$ ipython --no-banner

In [1]: import numpy as np

In [2]: np.set_printoptions(precision=2, suppress=True, linewidth=140, sign=" ")

In [3]: rnd = lambda a: np.round(a, 2) + 0

In [4]: rng = np.random.default_rng(5807)

In [5]: idx = rng.integers(0, 2, 4)

In [6]: F = np.triu((idx[:, None] == idx) & (rng.random((4, 4)) < 0.8), 1).astype(int)

In [7]: F += F.T

In [8]: F
Out[8]: 
array([[ 0,  0,  0,  1],
       [ 0,  0,  1,  0],
       [ 0,  1,  0,  0],
       [ 1,  0,  0,  0]])

In [9]: # keeps lengths

In [10]: other = F + rng.integers(-2, 3, (4, 1)) @ rng.integers(-2, 3, (1, 4))

In [11]: other
Out[11]: 
array([[-2, -4,  2,  1],
       [ 2,  4, -1,  0],
       [ 2,  5, -2,  0],
       [-1, -4,  2,  0]])

In [12]: other - F
Out[12]: 
array([[-2, -4,  2,  0],
       [ 2,  4, -2,  0],
       [ 2,  4, -2,  0],
       [-2, -4,  2,  0]])

In [13]: rnd(np.linalg.svd(other - F, compute_uv=False))
Out[13]: array([ 9.8,  0. ,  0. ,  0. ])

In [14]: np.abs(other - F).sum(axis=1)
Out[14]: array([ 8,  8,  8,  8])

In [15]: K = np.load("w.npy")

In [16]: K
Out[16]: 
array([[ 2.,  1.,  0.,  0.,  0.,  0.,  0.,  0.,  0.,  0.,  0.],
       [ 0.,  2.,  1.,  0.,  0.,  0.,  0.,  0.,  0.,  0.,  0.],
       [ 0.,  0.,  2.,  1.,  0.,  0.,  0.,  0.,  0.,  0.,  0.],
       [ 0.,  0.,  0.,  2.,  1.,  0.,  0.,  0.,  0.,  0.,  0.],
       [ 0.,  0.,  0.,  0.,  2.,  1.,  0.,  0.,  0.,  0.,  0.],
       [ 0.,  0.,  0.,  0.,  0.,  2.,  1.,  0.,  0.,  0.,  0.],
       [ 0.,  0.,  0.,  0.,  0.,  0.,  2.,  1.,  0.,  0.,  0.],
       [ 0.,  0.,  0.,  0.,  0.,  0.,  0.,  2.,  1.,  0.,  0.],
       [ 0.,  0.,  0.,  0.,  0.,  0.,  0.,  0.,  2.,  1.,  0.],
       [ 0.,  0.,  0.,  0.,  0.,  0.,  0.,  0.,  0.,  2.,  1.],
       [ 0.,  0.,  0.,  0.,  0.,  0.,  0.,  0.,  0.,  0.,  2.]])

In [17]: # triangular: eigenvalues sit on the diagonal

In [18]: u, v = K[1], K[4]

In [19]: u @ u
Out[19]: np.float64(5.0)

In [20]: pr = (u @ v) / (u @ u) * u

In [21]: np.outer(u, v)
Out[21]: 
array([[ 0.,  0.,  0.,  0.,  0.,  0.,  0.,  0.,  0.,  0.,  0.],
       [ 0.,  0.,  0.,  0.,  4.,  2.,  0.,  0.,  0.,  0.,  0.],
       [ 0.,  0.,  0.,  0.,  2.,  1.,  0.,  0.,  0.,  0.,  0.],
       [ 0.,  0.,  0.,  0.,  0.,  0.,  0.,  0.,  0.,  0.,  0.],
       [ 0.,  0.,  0.,  0.,  0.,  0.,  0.,  0.,  0.,  0.,  0.],
       [ 0.,  0.,  0.,  0.,  0.,  0.,  0.,  0.,  0.,  0.,  0.],
       [ 0.,  0.,  0.,  0.,  0.,  0.,  0.,  0.,  0.,  0.,  0.],
       [ 0.,  0.,  0.,  0.,  0.,  0.,  0.,  0.,  0.,  0.,  0.],
       [ 0.,  0.,  0.,  0.,  0.,  0.,  0.,  0.,  0.,  0.,  0.],
       [ 0.,  0.,  0.,  0.,  0.,  0.,  0.,  0.,  0.,  0.,  0.],
       [ 0.,  0.,  0.,  0.,  0.,  0.,  0.,  0.,  0.,  0.,  0.]])
